$ python -q
>>> import numpy as np
>>> np.set_printoptions(precision=1, suppress=True, linewidth=100)
>>> M = 2 * np.eye(5) + np.ones((5, 5))
>>> M
array([[3., 1., 1., 1., 1.],
       [1., 3., 1., 1., 1.],
       [1., 1., 3., 1., 1.],
       [1., 1., 1., 3., 1.],
       [1., 1., 1., 1., 3.]])
>>> w, vecs = np.linalg.eigh(M)
>>> x0 = np.array([3, -1, -6, -2, -9])
>>> print(np.linalg.eigvalsh(M[1:, 1:]))
[2. 2. 2. 6.]
>>> round(float(x0 @ M @ x0 / (x0 @ x0)), 1), round(float(w[0]), 1), w[-1]
(3.7, 2.0, np.float64(7.0))
>>> print(x0 @ M @ x0)
487.0
>>> vecs * np.sqrt(w) @ vecs.T
array([[1.7, 0.2, 0.2, 0.2, 0.2],
       [0.2, 1.7, 0.2, 0.2, 0.2],
       [0.2, 0.2, 1.7, 0.2, 0.2],
       [0.2, 0.2, 0.2, 1.7, 0.2],
       [0.2, 0.2, 0.2, 0.2, 1.7]])
>>> vecs * np.maximum(w, 0) @ vecs.T
array([[3., 1., 1., 1., 1.],
       [1., 3., 1., 1., 1.],
       [1., 1., 3., 1., 1.],
       [1., 1., 1., 3., 1.],
       [1., 1., 1., 1., 3.]])
>>> np.allclose(M @ M.T, M.T @ M)
True
>>> print((M @ M)[0])
[13.  9.  9.  9.  9.]
>>> M @ np.ones(5)
array([7., 7., 7., 7., 7.])
>>> M2 = np.array([[0, 0, 3], [3, 2, 2]])
>>> W2 = np.kron(M2, M)
>>> W2.shape
(10, 15)
>>> np.linalg.matrix_rank(W2)
np.int64(10)
>>> W2
array([[0., 0., 0., 0., 0., 0., 0., 0., 0., 0., 9., 3., 3., 3., 3.],
       [0., 0., 0., 0., 0., 0., 0., 0., 0., 0., 3., 9., 3., 3., 3.],
       [0., 0., 0., 0., 0., 0., 0., 0., 0., 0., 3., 3., 9., 3., 3.],
       [0., 0., 0., 0., 0., 0., 0., 0., 0., 0., 3., 3., 3., 9., 3.],
       [0., 0., 0., 0., 0., 0., 0., 0., 0., 0., 3., 3., 3., 3., 9.],
       [9., 3., 3., 3., 3., 6., 2., 2., 2., 2., 6., 2., 2., 2., 2.],
       [3., 9., 3., 3., 3., 2., 6., 2., 2., 2., 2., 6., 2., 2., 2.],
       [3., 3., 9., 3., 3., 2., 2., 6., 2., 2., 2., 2., 6., 2., 2.],
       [3., 3., 3., 9., 3., 2., 2., 2., 6., 2., 2., 2., 2., 6., 2.],
       [3., 3., 3., 3., 9., 2., 2., 2., 2., 6., 2., 2., 2., 2., 6.]])
>>> round(float(np.linalg.norm(W2, 2)), 1), round(float(np.linalg.norm(M2, 2) * np.linalg.norm(M, 2)), 1)
(31.5, 31.5)
